>>> import numpy as np
>>> import numpy.linalg as la
>>> np.set_printoptions(precision=4, suppress=True, linewidth=160)
>>> def rnd(a):
...     return np.round(a, 4) + 0
... 
>>> rng = np.random.default_rng(354154)
>>> th = rng.uniform(0, 2 * np.pi, 30)
>>> Q, _ = la.qr(np.array([[1.4, -1.1], [1.2, -0.6], [0.1, -0.1], [-1.0, 0.6]]))
>>> M = 3 * np.c_[np.cos(th), np.sin(th)] @ Q.T
>>> rnd(M)
array([[-0.2133, -2.6058,  0.1362,  1.4648],
       [-0.5174,  2.6427, -0.2298, -1.3021],
       [-1.8621,  2.2054, -0.3706, -0.7291],
       [-1.5237, -2.093 , -0.0597,  1.5146],
       [ 2.0288, -2.0854,  0.3839,  0.6224],
       [ 0.3197, -2.6494,  0.2056,  1.3551],
       [ 2.815 ,  0.3778,  0.3283, -0.9084],
       [ 0.9019,  2.4151, -0.0382, -1.5337],
       [ 0.51  ,  2.5429, -0.0952, -1.5049],
       [-1.7754, -1.9106, -0.1025,  1.4788],
       [ 2.9062, -0.3017,  0.3821, -0.5631],
       [-2.0299, -1.6853, -0.1484,  1.4203],
       [-1.9745,  2.1269, -0.3797, -0.6584],
       [-0.9782,  2.5764, -0.2833, -1.151 ],
       [-2.8648, -0.1612, -0.348 ,  0.8035],
       [-2.1491,  1.9844, -0.3927, -0.5376],
       [-2.1399,  1.9926, -0.392 , -0.5444],
       [-2.3221, -1.3554, -0.2056,  1.3147],
       [-2.5186, -1.0665, -0.2482,  1.2073],
       [-2.6744, -0.7677, -0.2863,  1.0845],
       [ 1.5926, -2.3599,  0.3466,  0.8801],
       [-2.7016, -0.7052, -0.2936,  1.0574],
       [ 1.7166, -2.2942,  0.358 ,  0.8135],
       [ 0.1584, -2.6456,  0.1851,  1.3934],
       [ 1.4055,  2.1672,  0.0402, -1.5253],
       [-1.9782, -1.735 , -0.1388,  1.4343],
       [ 2.4387,  1.1928,  0.2303, -1.2558],
       [ 1.551 ,  2.0749,  0.0642, -1.5117],
       [ 0.2757, -2.6491,  0.2   ,  1.366 ],
       [-0.3306, -2.5843,  0.1202,  1.4825]])
>>> U, s, Vt = la.svd(M, full_matrices=False)
>>> rnd(U.T @ U)
array([[1., 0., 0., 0.],
       [0., 1., 0., 0.],
       [0., 0., 1., 0.],
       [0., 0., 0., 1.]])
>>> rnd(s)
array([12.8225, 10.2754,  0.    ,  0.    ])
>>> rnd(np.abs(Vt[0]))
array([0.2714, 0.8161, 0.0171, 0.5099])
>>> np.unique(M.round(6), axis=0).shape
(30, 4)
>>> np.abs(np.diag(la.qr(M)[1])) > 1e-9
array([ True,  True, False, False])
>>> rnd(M @ la.pinv(M) @ M)
array([[-0.2133, -2.6058,  0.1362,  1.4648],
       [-0.5174,  2.6427, -0.2298, -1.3021],
       [-1.8621,  2.2054, -0.3706, -0.7291],
       [-1.5237, -2.093 , -0.0597,  1.5146],
       [ 2.0288, -2.0854,  0.3839,  0.6224],
       [ 0.3197, -2.6494,  0.2056,  1.3551],
       [ 2.815 ,  0.3778,  0.3283, -0.9084],
       [ 0.9019,  2.4151, -0.0382, -1.5337],
       [ 0.51  ,  2.5429, -0.0952, -1.5049],
       [-1.7754, -1.9106, -0.1025,  1.4788],
       [ 2.9062, -0.3017,  0.3821, -0.5631],
       [-2.0299, -1.6853, -0.1484,  1.4203],
       [-1.9745,  2.1269, -0.3797, -0.6584],
       [-0.9782,  2.5764, -0.2833, -1.151 ],
       [-2.8648, -0.1612, -0.348 ,  0.8035],
       [-2.1491,  1.9844, -0.3927, -0.5376],
       [-2.1399,  1.9926, -0.392 , -0.5444],
       [-2.3221, -1.3554, -0.2056,  1.3147],
       [-2.5186, -1.0665, -0.2482,  1.2073],
       [-2.6744, -0.7677, -0.2863,  1.0845],
       [ 1.5926, -2.3599,  0.3466,  0.8801],
       [-2.7016, -0.7052, -0.2936,  1.0574],
       [ 1.7166, -2.2942,  0.358 ,  0.8135],
       [ 0.1584, -2.6456,  0.1851,  1.3934],
       [ 1.4055,  2.1672,  0.0402, -1.5253],
       [-1.9782, -1.735 , -0.1388,  1.4343],
       [ 2.4387,  1.1928,  0.2303, -1.2558],
       [ 1.551 ,  2.0749,  0.0642, -1.5117],
       [ 0.2757, -2.6491,  0.2   ,  1.366 ],
       [-0.3306, -2.5843,  0.1202,  1.4825]])
>>> la.lstsq(M[:-1].T, M[-1])[2]
np.int32(2)
>>> U, s, Vt = la.svd(M)
>>> evecs = Vt[:(s > 1e-8).sum()]
>>> x0 = M[6] + -3 * M[24] + rng.integers(2) * np.eye(4)[3]
>>> rnd(x0)
array([-1.4013, -6.1238,  0.2076,  4.6674])
>>> la.matrix_rank(np.vstack([M, x0]))
np.int64(3)
>>> rnd(la.norm(x0 - evecs.T @ evecs @ x0))
np.float64(0.8588)
>>> rnd(evecs.T @ evecs)
array([[ 0.9385, -0.0923,  0.1231, -0.1846],
       [-0.0923,  0.7799, -0.0603, -0.3994],
       [ 0.1231, -0.0603,  0.0192,  0.0019],
       [-0.1846, -0.3994,  0.0019,  0.2625]])
>>> np.allclose(evecs.T @ evecs @ x0, x0)
False
>>> f, r1 = M[29], M[12]
>>> f @ f
np.float64(9.0)
>>> rnd(f @ r1)
np.float64(-5.8655)
>>> p = (f @ r1) / (f @ f) * f
>>> rnd(p)
array([ 0.2155,  1.6842, -0.0783, -0.9662])
>>> rnd(la.norm(f + r1) ** 2 + la.norm(f - r1) ** 2)
np.float64(36.0)
>>> rnd(r1 - p)
array([-2.19  ,  0.4427, -0.3014,  0.3077])
>>> la.matrix_rank(np.outer(f, r1))
np.int64(1)
>>> rk = la.matrix_rank(M)
>>> rk
np.int64(2)
>>> null = la.svd(M)[2][rk:].T
>>> [int(la.matrix_rank(np.delete(M, i, axis=0))) for i in range(30)]
[2, 2, 2, 2, 2, 2, 2, 2, 2, 2, 2, 2, 2, 2, 2, 2, 2, 2, 2, 2, 2, 2, 2, 2, 2, 2, 2, 2, 2, 2]
>>> [int(la.matrix_rank(M[:i])) for i in range(1, len(M) + 1)]
[1, 2, 2, 2, 2, 2, 2, 2, 2, 2, 2, 2, 2, 2, 2, 2, 2, 2, 2, 2, 2, 2, 2, 2, 2, 2, 2, 2, 2, 2]
>>> null.shape
(4, 2)
>>> rnd(null @ null.T)
array([[ 0.0615,  0.0923, -0.1231,  0.1846],
       [ 0.0923,  0.2201,  0.0603,  0.3994],
       [-0.1231,  0.0603,  0.9808, -0.0019],
       [ 0.1846,  0.3994, -0.0019,  0.7375]])
>>> [int(la.matrix_rank(M[:, :j + 1])) for j in range(4)]
[1, 2, 2, 2]
>>> la.matrix_rank(M.T @ M), la.matrix_rank(M @ M.T)
(np.int64(2), np.int64(2))
>>> data = np.load("out16.npy")
>>> data
array([[6, 3, 2],
       [5, 1, 1],
       [8, 2, 4],
       [6, 3, 2],
       [6, 2, 2],
       [6, 3, 2],
       [5, 1, 1],
       [8, 3, 4],
       [5, 0, 1],
       [6, 1, 2],
       [5, 1, 1],
       [7, 3, 3],
       [5, 0, 1]])
>>> Xc = (data - data.mean(axis=0)) / data.std(axis=0)
>>> rnd(Xc.std(axis=0))
array([1., 1., 1.])
>>> c = la.lstsq(np.delete(Xc, 2, axis=1), Xc[:, 2])[0]
>>> 1 - np.var(Xc[:, 2] - np.delete(Xc, 2, axis=1) @ c)
np.float64(1.0)
